% python3 -q
>>> import numpy as np
>>> np.set_printoptions(suppress=True, linewidth=200)
>>> A = np.loadtxt("sample4.csv", delimiter=",")
>>> A
array([[-2.,  0., -1., -1.],
       [-2.,  2., -2.,  1.],
       [-1.,  2.,  2.,  2.],
       [-2.,  2., -2.,  1.]])
>>> # rank 3
>>> np.linalg.cond(A) > 100
np.True_
>>> [round(float(x), 3) for x in np.linalg.svd(A, compute_uv=False)[:3]]
[5.447, 3.596, 1.55]
>>> hat = np.triu(np.array([[2, 0, 1, 0], [-5, 4, 0, -1], [4, -1, 3, 4], [-1, -2, 2, 3]]), 1) + np.eye(4)
>>> out = hat @ A @ np.linalg.inv(hat)
>>> np.linalg.matrix_rank(out)
np.int64(3)
>>> out
array([[ -3.,   2.,   4., -13.],
       [  0.,   0.,   0.,   0.],
       [ -9.,  10.,   3.,   4.],
       [ -2.,   2.,   0.,   3.]])
>>> Uu, sig, Vt = np.linalg.svd(A, full_matrices=False)
>>> print(np.round(np.abs(Vt[0]), 3))
[0.625 0.585 0.423 0.298]
>>> Uu.shape, sig.shape, Vt.shape
((4, 4), (4,), (4, 4))
>>> (sig > 1e-8).sum()
np.int64(3)
>>> round(np.linalg.det(A.T), 3)
np.float64(0.0)
>>> np.round(np.poly(A), 3) + 0
array([ 1., -3.,  1., 29.,  0.])
>>> print(np.einsum("ii->", A))
3.0
>>> np.round(np.linalg.det(2 * A), 3), round(float(np.linalg.det(A)), 3)
(np.float64(0.0), 0.0)
>>> round(float(np.linalg.det(A[::-1])), 3)
0.0
>>> np.kron(np.eye(2, dtype=int), A)
array([[-2.,  0., -1., -1., -0.,  0., -0., -0.],
       [-2.,  2., -2.,  1., -0.,  0., -0.,  0.],
       [-1.,  2.,  2.,  2., -0.,  0.,  0.,  0.],
       [-2.,  2., -2.,  1., -0.,  0., -0.,  0.],
       [-0.,  0., -0., -0., -2.,  0., -1., -1.],
       [-0.,  0., -0.,  0., -2.,  2., -2.,  1.],
       [-0.,  0.,  0.,  0., -1.,  2.,  2.,  2.],
       [-0.,  0., -0.,  0., -2.,  2., -2.,  1.]])
>>> np.einsum("ij,ji->", A, A)
np.float64(7.0)
>>> A[4]
Traceback (most recent call last):
  File "<python-input-22>", line 1, in <module>
    A[4]
    ~^^^
IndexError: index 4 is out of bounds for axis 0 with size 4
>>> print(round(float(np.linalg.norm(A)), 3))
6.708
>>> print(np.round(np.linalg.svd(A, compute_uv=False), 3) + 0)
[5.447 3.596 1.55  0.   ]
>>> np.linalg.matrix_rank(A)
np.int64(3)
>>> sig = 20 * 0.2 ** np.arange(3)
>>> rng = np.random.default_rng(729206)
>>> W0 = rng.normal(size=(26, 3)) * rng.permutation(sig)
>>> W0.round(3)
array([[  3.034, -35.399,  -1.633],
       [ -1.654,  17.373,   0.418],
       [ -1.024,  25.711,  -0.03 ],
       [ -7.885,  -8.343,  -0.296],
       [  1.091,  23.247,   1.619],
       [  0.967,   4.912,  -0.009],
       [  2.175,  14.965,  -0.451],
       [ -5.272,  44.826,  -0.502],
       [ -4.457,  24.698,  -0.938],
       [ -4.742,  -7.741,   0.915],
       [  7.392,  20.373,   0.845],
       [-11.807,  -4.187,   0.152],
       [ -0.576,  35.873,   1.071],
       [  5.902,   3.815,   0.619],
       [ -2.438,   4.901,  -0.098],
       [ -3.67 , -28.718,   0.08 ],
       [  1.982, -23.388,  -0.34 ],
       [ -2.073,  -6.973,   0.726],
       [  0.797,  37.55 ,   0.705],
       [  0.871,  13.894,  -1.514],
       [  1.769, -21.141,   0.726],
       [ -1.495,  16.709,   0.121],
       [  3.336,   2.362,  -0.256],
       [  6.948,  -5.393,  -2.003],
       [  1.408,  -0.685,  -0.721],
       [  2.866,   6.653,  -1.006]])
>>> # column 1 is much longer than the rest
>>> idx = rng.permutation(3)
>>> out = W0[:, idx] * rng.choice([-1, 1], 3)
>>> out.round(3)
array([[ -1.633,  35.399,   3.034],
       [  0.418, -17.373,  -1.654],
       [ -0.03 , -25.711,  -1.024],
       [ -0.296,   8.343,  -7.885],
       [  1.619, -23.247,   1.091],
       [ -0.009,  -4.912,   0.967],
       [ -0.451, -14.965,   2.175],
       [ -0.502, -44.826,  -5.272],
       [ -0.938, -24.698,  -4.457],
       [  0.915,   7.741,  -4.742],
       [  0.845, -20.373,   7.392],
       [  0.152,   4.187, -11.807],
       [  1.071, -35.873,  -0.576],
       [  0.619,  -3.815,   5.902],
       [ -0.098,  -4.901,  -2.438],
       [  0.08 ,  28.718,  -3.67 ],
       [ -0.34 ,  23.388,   1.982],
       [  0.726,   6.973,  -2.073],
       [  0.705, -37.55 ,   0.797],
       [ -1.514, -13.894,   0.871],
       [  0.726,  21.141,   1.769],
       [  0.121, -16.709,  -1.495],
       [ -0.256,  -2.362,   3.336],
       [ -2.003,   5.393,   6.948],
       [ -0.721,   0.685,   1.408],
       [ -1.006,  -6.653,   2.866]])
>>> Uu, _, Vt = np.linalg.svd(W0.T @ out)
>>> np.round(np.linalg.lstsq(W0, out)[0], 3) + 0
array([[ 0.,  0.,  1.],
       [ 0., -1.,  0.],
       [ 1.,  0.,  0.]])
>>> print(np.round(Uu @ Vt, 3) + 0)
[[ 0.  0.  1.]
 [ 0. -1.  0.]
 [ 1.  0.  0.]]
>>> x0 = np.array([-1, 1, 0])
>>> print(np.round(out * x0, 3))
[[  1.633  35.399   0.   ]
 [ -0.418 -17.373  -0.   ]
 [  0.03  -25.711  -0.   ]
 [  0.296   8.343  -0.   ]
 [ -1.619 -23.247   0.   ]
 [  0.009  -4.912   0.   ]
 [  0.451 -14.965   0.   ]
 [  0.502 -44.826  -0.   ]
 [  0.938 -24.698  -0.   ]
 [ -0.915   7.741  -0.   ]
 [ -0.845 -20.373   0.   ]
 [ -0.152   4.187  -0.   ]
 [ -1.071 -35.873  -0.   ]
 [ -0.619  -3.815   0.   ]
 [  0.098  -4.901  -0.   ]
 [ -0.08   28.718  -0.   ]
 [  0.34   23.388   0.   ]
 [ -0.726   6.973  -0.   ]
 [ -0.705 -37.55    0.   ]
 [  1.514 -13.894   0.   ]
 [ -0.726  21.141   0.   ]
 [ -0.121 -16.709  -0.   ]
 [  0.256  -2.362   0.   ]
 [  2.003   5.393   0.   ]
 [  0.721   0.685   0.   ]
 [  1.006  -6.653   0.   ]]
>>> np.linalg.norm(out @ x0) <= np.linalg.norm(out, 2) * np.linalg.norm(x0) + 1e-9
np.True_
>>> D = np.linalg.norm(W0[:, None] - W0[None], axis=-1)
>>> D[:5, :5].round(3)
array([[ 0.   , 53.019, 61.265, 29.206, 58.768],
       [53.019,  0.   ,  8.374, 26.47 ,  6.595],
       [61.265,  8.374,  0.   , 34.739,  3.642],
       [29.206, 26.47 , 34.739,  0.   , 32.897],
       [58.768,  6.595,  3.642, 32.897,  0.   ]])
>>> np.unravel_index(D.round(6).argmax(), D.shape)
(np.int64(0), np.int64(7))
>>> D[21].round(6).argsort(kind="stable")[:4]
array([21,  1, 19,  6])
>>> feats = np.arange(16).reshape(4, 4) + 4
>>> feats
array([[ 4,  5,  6,  7],
       [ 8,  9, 10, 11],
       [12, 13, 14, 15],
       [16, 17, 18, 19]])
>>> # null space of dimension 2
>>> np.round(feats @ np.linalg.pinv(feats) @ feats, 3)
array([[ 4.,  5.,  6.,  7.],
       [ 8.,  9., 10., 11.],
       [12., 13., 14., 15.],
       [16., 17., 18., 19.]])
>>> round(float(np.trace(np.linalg.pinv(feats) @ feats)), 3)
2.0
>>> np.linalg.lstsq(feats[:-1].T, feats[-1])[2]
np.int32(2)
>>> print(np.abs(np.diag(np.linalg.qr(feats)[1])) > 1e-9)
[ True  True False False]
>>> print(np.allclose(feats[:-1].T @ np.linalg.lstsq(feats[:-1].T, feats[-1])[0], feats[-1]))
True
>>> np.unique(feats.round(6), axis=0).shape
(4, 4)
>>> round(float(np.linalg.norm(feats, 2) / np.linalg.norm(feats)), 3)
0.999
>>> feats.sum(axis=0)
array([40, 44, 48, 52])
>>> np.diff(feats, axis=0)
array([[4, 4, 4, 4],
       [4, 4, 4, 4],
       [4, 4, 4, 4]])
>>> print(np.abs(feats).max())
19
>>> feats[4]
Traceback (most recent call last):
  File "<python-input-57>", line 1, in <module>
    feats[4]
    ~~~~~^^^
IndexError: index 4 is out of bounds for axis 0 with size 4
>>> round(np.linalg.norm(feats), 3)
np.float64(49.558)
>>> feats.sum(axis=1)
array([22, 38, 54, 70])
>>> Uu, sig, Vt = np.linalg.svd(feats)
>>> V = Vt[:(sig > 1e-8).sum()]
>>> x0 = feats[3] + -1 * feats[1] + rng.integers(2) * np.eye(4)[2]
>>> x0
array([8., 8., 8., 8.])
>>> np.round(np.diag(V.T @ V), 3)
array([0.7, 0.3, 0.3, 0.7])
>>> round(float(np.linalg.norm(x0 - V.T @ V @ x0)), 3)
0.0
>>> np.round(V.T @ V, 3)
array([[ 0.7,  0.4,  0.1, -0.2],
       [ 0.4,  0.3,  0.2,  0.1],
       [ 0.1,  0.2,  0.3,  0.4],
       [-0.2,  0.1,  0.4,  0.7]])
>>> print(np.allclose(V.T @ V @ x0, x0))
True
>>> E = np.load("mat.npy")
>>> E
array([[ 1,  0,  0,  0],
       [ 0,  1,  0,  0],
       [ 1,  0,  1,  0],
       [ 1,  3, -2,  1]])
>>> E @ E
array([[ 1,  0,  0,  0],
       [ 0,  1,  0,  0],
       [ 2,  0,  1,  0],
       [ 0,  6, -4,  1]])
>>> np.linalg.matrix_power(E - np.diag(np.diag(E)), 4)
array([[0, 0, 0, 0],
       [0, 0, 0, 0],
       [0, 0, 0, 0],
       [0, 0, 0, 0]])
>>> print(np.prod(np.diag(E)), round(np.linalg.det(E), 3))
1 1.0
>>> x0 = np.array([-3, 2, 3, 2])
>>> print(E @ np.eye(4)[1])
[0. 1. 0. 3.]
>>> E @ np.ones(4)
array([1., 1., 2., 3.])
>>> E * x0
array([[-3,  0,  0,  0],
       [ 0,  2,  0,  0],
       [-3,  0,  3,  0],
       [-3,  6, -6,  2]])
>>> E @ x0
array([-3,  2,  0, -1])
>>> print((E @ x0).argmax())
1
>>> np.linalg.norm(E @ x0) <= np.linalg.norm(E, 2) * np.linalg.norm(x0) + 1e-9
np.True_
>>> out = np.linalg.inv(E)
>>> out
array([[ 1.,  0.,  0.,  0.],
       [ 0.,  1.,  0.,  0.],
       [-1.,  0.,  1.,  0.],
       [-3., -3.,  2.,  1.]])
>>> round(float(np.linalg.cond(E)), 3)
19.799
>>> print(round(float(np.linalg.det(E) * np.linalg.det(out)), 3))
1.0
>>> E @ out
array([[1., 0., 0., 0.],
       [0., 1., 0., 0.],
       [0., 0., 1., 0.],
       [0., 0., 0., 1.]])
>>> np.round(np.linalg.inv(out), 3) + 0
array([[ 1.,  0.,  0.,  0.],
       [ 0.,  1.,  0.,  0.],
       [ 1.,  0.,  1.,  0.],
       [ 1.,  3., -2.,  1.]])
